>>> import numpy as np
>>> import numpy.linalg as la
>>> np.set_printoptions(precision=2, suppress=True, linewidth=140, sign=" ")
>>> rd = lambda a: np.round(a, 2) + 0
>>> mat = np.load("block6.npy")
>>> mat
array([[ 0,  0,  0,  0,  0,  1],
       [ 1,  0,  0,  0,  0,  0],
       [ 0,  0,  0,  0,  1,  0],
       [ 0,  0,  1,  0,  0,  0],
       [ 0,  0,  0,  1,  0,  0],
       [ 0,  1,  0,  0,  0,  0]])
>>> rng = np.random.default_rng(47488)
>>> z = rng.permutation(6)
>>> print(z)
[ 0  5  3  1  4  2]
>>> out = mat[z][:, z]
>>> np.diag(out)
array([ 0,  0,  0,  0,  0,  0])
>>> rd(la.det(out)), rd(la.det(mat[z]))
(np.float64(1.0), np.float64(-1.0))
>>> rd(np.sort(np.abs(la.eigvals(out))))
array([ 1.,  1.,  1.,  1.,  1.,  1.])
>>> print(np.allclose(out, mat))
False
>>> out
array([[ 0,  1,  0,  0,  0,  0],
       [ 0,  0,  0,  1,  0,  0],
       [ 0,  0,  0,  0,  0,  1],
       [ 1,  0,  0,  0,  0,  0],
       [ 0,  0,  1,  0,  0,  0],
       [ 0,  0,  0,  0,  1,  0]])
>>> M = np.loadtxt("case1.csv", delimiter=",")
>>> M
array([[-2.,  0.,  0.,  0.,  0., -3.,  0., -3.,  0.,  0.],
       [ 0., -2., -3.,  0., -3.,  0.,  0.,  0.,  0.,  0.],
       [ 0., -3., -2.,  0., -3.,  0.,  0.,  0.,  0.,  0.],
       [ 0.,  0.,  0., -2.,  0.,  0., -3.,  0., -3., -3.],
       [ 0., -3., -3.,  0., -2.,  0.,  0.,  0.,  0.,  0.],
       [-3.,  0.,  0.,  0.,  0., -2.,  0., -3.,  0.,  0.],
       [ 0.,  0.,  0., -3.,  0.,  0., -2.,  0., -3., -3.],
       [-3.,  0.,  0.,  0.,  0., -3.,  0., -2.,  0.,  0.],
       [ 0.,  0.,  0., -3.,  0.,  0., -3.,  0., -2., -3.],
       [ 0.,  0.,  0., -3.,  0.,  0., -3.,  0., -3., -2.]])
>>> def softmax(z):
...     e = np.exp(z - z.max(axis=-1, keepdims=True))
...     return e / e.sum(axis=-1, keepdims=True)
... 
>>> rd(softmax(M).sum(axis=1))
array([ 1.,  1.,  1.,  1.,  1.,  1.,  1.,  1.,  1.,  1.])
>>> rd(softmax(M[3]))
array([ 0.16,  0.16,  0.16,  0.02,  0.16,  0.16,  0.01,  0.16,  0.01,  0.01])
>>> rd(softmax(M[3] + -2))
array([ 0.16,  0.16,  0.16,  0.02,  0.16,  0.16,  0.01,  0.16,  0.01,  0.01])
>>> scores = M @ M.T / np.sqrt(10)
>>> softmax(scores).round(6).argmax(axis=1)
array([ 0,  1,  2,  3,  4,  5,  6,  7,  8,  9])
>>> print(rd(softmax(scores + np.triu(np.full(scores.shape, -np.inf), 1))))
[[ 1.    0.    0.    0.    0.    0.    0.    0.    0.    0.  ]
 [ 0.    1.    0.    0.    0.    0.    0.    0.    0.    0.  ]
 [ 0.    0.42  0.58  0.    0.    0.    0.    0.    0.    0.  ]
 [ 0.    0.    0.    1.    0.    0.    0.    0.    0.    0.  ]
 [ 0.    0.3   0.3   0.    0.41  0.    0.    0.    0.    0.  ]
 [ 0.42  0.    0.    0.    0.    0.58  0.    0.    0.    0.  ]
 [ 0.    0.    0.    0.42  0.    0.    0.58  0.    0.    0.  ]
 [ 0.3   0.    0.    0.    0.    0.3   0.    0.41  0.    0.  ]
 [ 0.    0.    0.    0.3   0.    0.    0.3   0.    0.41  0.  ]
 [ 0.    0.    0.    0.23  0.    0.    0.23  0.    0.23  0.31]]
>>> out = la.invert(M)
Traceback (most recent call last):
  File "<python-input-24>", line 1, in <module>
    out = la.invert(M)
          ^^^^^^^^^
AttributeError: module 'numpy.linalg' has no attribute 'invert'
>>> out = la.inv(M)
>>> rd(la.slogdet(M)[0])
np.float64(-1.0)
>>> rd(la.inv(out))
array([[-2.,  0.,  0.,  0.,  0., -3.,  0., -3.,  0.,  0.],
       [ 0., -2., -3.,  0., -3.,  0.,  0.,  0.,  0.,  0.],
       [ 0., -3., -2.,  0., -3.,  0.,  0.,  0.,  0.,  0.],
       [ 0.,  0.,  0., -2.,  0.,  0., -3.,  0., -3., -3.],
       [ 0., -3., -3.,  0., -2.,  0.,  0.,  0.,  0.,  0.],
       [-3.,  0.,  0.,  0.,  0., -2.,  0., -3.,  0.,  0.],
       [ 0.,  0.,  0., -3.,  0.,  0., -2.,  0., -3., -3.],
       [-3.,  0.,  0.,  0.,  0., -3.,  0., -2.,  0.,  0.],
       [ 0.,  0.,  0., -3.,  0.,  0., -3.,  0., -2., -3.],
       [ 0.,  0.,  0., -3.,  0.,  0., -3.,  0., -3., -2.]])
>>> np.allclose(out, M.T)
False
>>> (np.abs(out) > 1e-9).astype(int)
array([[ 1,  0,  0,  0,  0,  1,  0,  1,  0,  0],
       [ 0,  1,  1,  0,  1,  0,  0,  0,  0,  0],
       [ 0,  1,  1,  0,  1,  0,  0,  0,  0,  0],
       [ 0,  0,  0,  1,  0,  0,  1,  0,  1,  1],
       [ 0,  1,  1,  0,  1,  0,  0,  0,  0,  0],
       [ 1,  0,  0,  0,  0,  1,  0,  1,  0,  0],
       [ 0,  0,  0,  1,  0,  0,  1,  0,  1,  1],
       [ 1,  0,  0,  0,  0,  1,  0,  1,  0,  0],
       [ 0,  0,  0,  1,  0,  0,  1,  0,  1,  1],
       [ 0,  0,  0,  1,  0,  0,  1,  0,  1,  1]])
>>> rd(la.cond(M))
np.float64(11.0)
